>>> import numpy as np
>>> np.set_printoptions(precision=2, suppress=True, linewidth=160)
>>> arr = np.loadtxt("block8.csv", delimiter=",")
>>> arr
array([[-0.66,  0.25,  1.78,  0.42, -0.39],
       [-1.16, -0.88, -0.67,  0.57, -1.05],
       [ 0.91,  0.86, -0.16,  0.18, -1.54],
       [ 0.17, -0.86,  0.43, -1.63, -0.62],
       [-1.16,  1.29, -0.4 , -0.9 , -0.03]])
>>> vec = np.array([-2, 1, 2, -3, -1])
>>> target = arr @ vec
>>> target
array([ 4.25, -0.56, -0.28,  5.18,  5.54])
>>> np.linalg.solve(arr, target + arr[:, 1])
array([-2.,  2.,  2., -3., -1.])
>>> np.round(np.linalg.solve(arr, arr[:, 2]), 2) + 0
array([0., 0., 1., 0., 0.])
>>> np.linalg.solve(arr, target)
array([-2.,  1.,  2., -3., -1.])
>>> round(float(np.trace(arr)), 2)
-3.36
>>> np.sort(np.abs(np.linalg.eigvals(arr)))
array([2., 2., 2., 2., 2.])
>>> np.round(np.abs(np.linalg.eigvals(arr)).max(), 2)
np.float64(2.0)
>>> (arr - arr.T) / 2
array([[ 0.  ,  0.7 ,  0.43,  0.13,  0.39],
       [-0.7 ,  0.  , -0.77,  0.71, -1.17],
       [-0.43,  0.77,  0.  , -0.13, -0.57],
       [-0.13, -0.71,  0.13,  0.  ,  0.14],
       [-0.39,  1.17,  0.57, -0.14,  0.  ]])
>>> J = np.load("layer1.npy")
>>> J
array([[ 1.02,  0.09, -0.8 , -0.45,  1.47],
       [ 2.09,  0.24, -1.73, -0.6 ,  2.81],
       [-1.07, -0.15,  0.8 ,  0.32, -1.58],
       [-2.05, -0.14,  1.61,  0.4 , -2.82],
       [-1.91, -0.11,  1.61,  0.63, -2.64],
       [-1.02, -0.15,  0.83,  0.33, -1.26],
       [-1.94, -0.12,  1.49,  0.72, -2.64],
       [ 1.83,  0.12, -1.7 , -0.55,  2.84],
       [ 0.9 ,  0.03, -0.84, -0.33,  1.16],
       [ 0.93,  0.11, -0.57, -0.06,  1.26],
       [ 0.  , -0.1 , -0.11,  0.  ,  0.04],
       [ 0.95,  0.1 , -0.62, -0.28,  1.33],
       [-1.1 , -0.07,  0.56,  0.22, -1.35]])
>>> Xc = J - J.mean(axis=1)
Traceback (most recent call last):
  File "<python-input-16>", line 1, in <module>
    Xc = J - J.mean(axis=1)
         ~~^~~~~~~~~~~~~~~~
ValueError: operands could not be broadcast together with shapes (13,5) (13,) 
>>> Xc = J - J.mean(axis=0)
>>> left, sig, vt = np.linalg.svd(Xc, full_matrices=False)
>>> (np.sign(left[:, 0]) == np.sign(left[0, 0])).astype(int)
array([1, 1, 0, 0, 0, 0, 0, 1, 1, 1, 1, 1, 0])
>>> np.abs(vt[0]).argmax()
np.int64(4)
>>> np.abs(vt[-1])
array([0.31, 0.94, 0.09, 0.02, 0.11])
>>> np.abs(left[:, 0]).argmax()
np.int64(1)
>>> np.round(Xc.mean(axis=0), 2) + 0
array([0., 0., 0., 0., 0.])
>>> sig
array([9.79, 0.44, 0.32, 0.23, 0.17])
>>> np.searchsorted(np.cumsum(sig ** 2) / (sig ** 2).sum(), 0.9) + 1
np.int64(1)
>>> Xc = (J - J.mean(axis=0)) / J.std(axis=0)
>>> np.argwhere(np.abs(Xc) > 2)
array([], shape=(0, 2), dtype=int64)
>>> Xc.std(axis=0)
array([1., 1., 1., 1., 1.])
>>> beta = np.linalg.lstsq(np.delete(Xc, 0, axis=1), Xc[:, 0])[0]
>>> beta
array([ 0.04, -0.02, -0.02,  0.93])
>>> np.round(1 - np.var(Xc[:, 0] - np.delete(Xc, 0, axis=1) @ beta), 2)
np.float64(1.0)
>>> np.abs(beta).argmax()
np.int64(3)
>>> mat = np.load("data.npy")
>>> mat
array([[ 4.,  2., -1.],
       [ 0.,  0., -2.],
       [ 0.,  1., -2.]])
>>> (mat + mat.T) / 2
array([[ 4. ,  1. , -0.5],
       [ 1. ,  0. , -0.5],
       [-0.5, -0.5, -2. ]])
>>> mat @ mat
array([[16.,  7., -6.],
       [ 0., -2.,  4.],
       [ 0., -2.,  2.]])
>>> np.allclose(mat, mat.T)
False
>>> np.round(np.abs(np.linalg.eigvals(mat)).max(), 2)
np.float64(4.0)
>>> round(float(np.linalg.det(mat)), 2)
8.0
>>> np.linalg.matrix_power(mat, 3)
array([[ 64.,  26., -18.],
       [  0.,   4.,  -4.],
       [  0.,   2.,   0.]])
>>> vec = np.array([9, -6, 8])
>>> target = mat @ vec
>>> beta, lr = np.zeros(3), 1 / np.linalg.norm(mat, 2) ** 2
>>> for i in range(30):
...     beta -= lr * mat.T @ (mat @ beta - target)
...     if i % 5 == 0: print(i, round(np.linalg.norm(mat @ beta - target), 2))
... 
0 21.12
5 4.99
10 3.69
15 3.35
20 3.06
25 2.8
>>> beta
array([ 7.36, -2.32,  8.95])
>>> rng = np.random.default_rng(99971)
>>> lab = rng.permutation(3)
>>> lab
array([1, 0, 2])
>>> Y = mat[lab][:, lab]
>>> np.diag(Y)
array([ 0.,  4., -2.])
>>> Y
array([[ 0.,  0., -2.],
       [ 2.,  4., -1.],
       [ 1.,  0., -2.]])
>>> D = np.linalg.norm(J[:, None] - J[None], axis=-1)
>>> D[12].round(6).argsort(kind="stable")[:4]
array([12,  5,  2,  6])
>>> D[12]
array([3.84, 5.79, 0.36, 2.05, 1.9 , 0.33, 1.87, 5.65, 3.55, 3.51, 1.91, 3.61, 0.  ])
>>> np.linalg.norm(J, axis=1)
array([2.01, 3.96, 2.1 , 3.86, 3.69, 1.86, 3.67, 3.82, 1.72, 1.67, 0.15, 1.77, 1.84])
>>> D.mean(axis=1).argmax()
np.int64(1)
>>> feats = np.load("sample17.npy")
>>> feats
array([[ 0.06, -0.19, -0.19, -0.94, -0.19],
       [-0.19,  0.96, -0.04, -0.19, -0.04],
       [-0.19, -0.04,  0.96, -0.19, -0.04],
       [-0.94, -0.19, -0.19,  0.06, -0.19],
       [-0.19, -0.04, -0.04, -0.19,  0.96]])
>>> w, evecs = np.linalg.eig(feats)
>>> np.sort(np.linalg.eigvals(feats.T))
array([-1.,  1.,  1.,  1.,  1.])
>>> np.sort(np.linalg.eigvals(feats @ feats))
array([1., 1., 1., 1., 1.])
>>> w
array([ 1., -1.,  1.,  1.,  1.])
>>> T = np.stack([feats, -3 * feats, feats[::-1]])
>>> T.sum(axis=0)
array([[-0.3 ,  0.34,  0.34,  1.7 ,  1.34],
       [-0.57, -2.11, -0.11,  0.43, -0.11],
       [ 0.19,  0.04, -0.96,  0.19,  0.04],
       [ 1.7 ,  1.34,  0.34, -0.3 ,  0.34],
       [ 0.43, -0.11, -0.11, -0.57, -2.11]])
>>> np.linalg.norm(T, axis=(1, 2))
array([2.24, 6.71, 2.24])
>>> np.linalg.matrix_rank(T)
array([5, 5, 5])
>>> np.linalg.matrix_rank(T.reshape(3, -1))
np.int64(2)
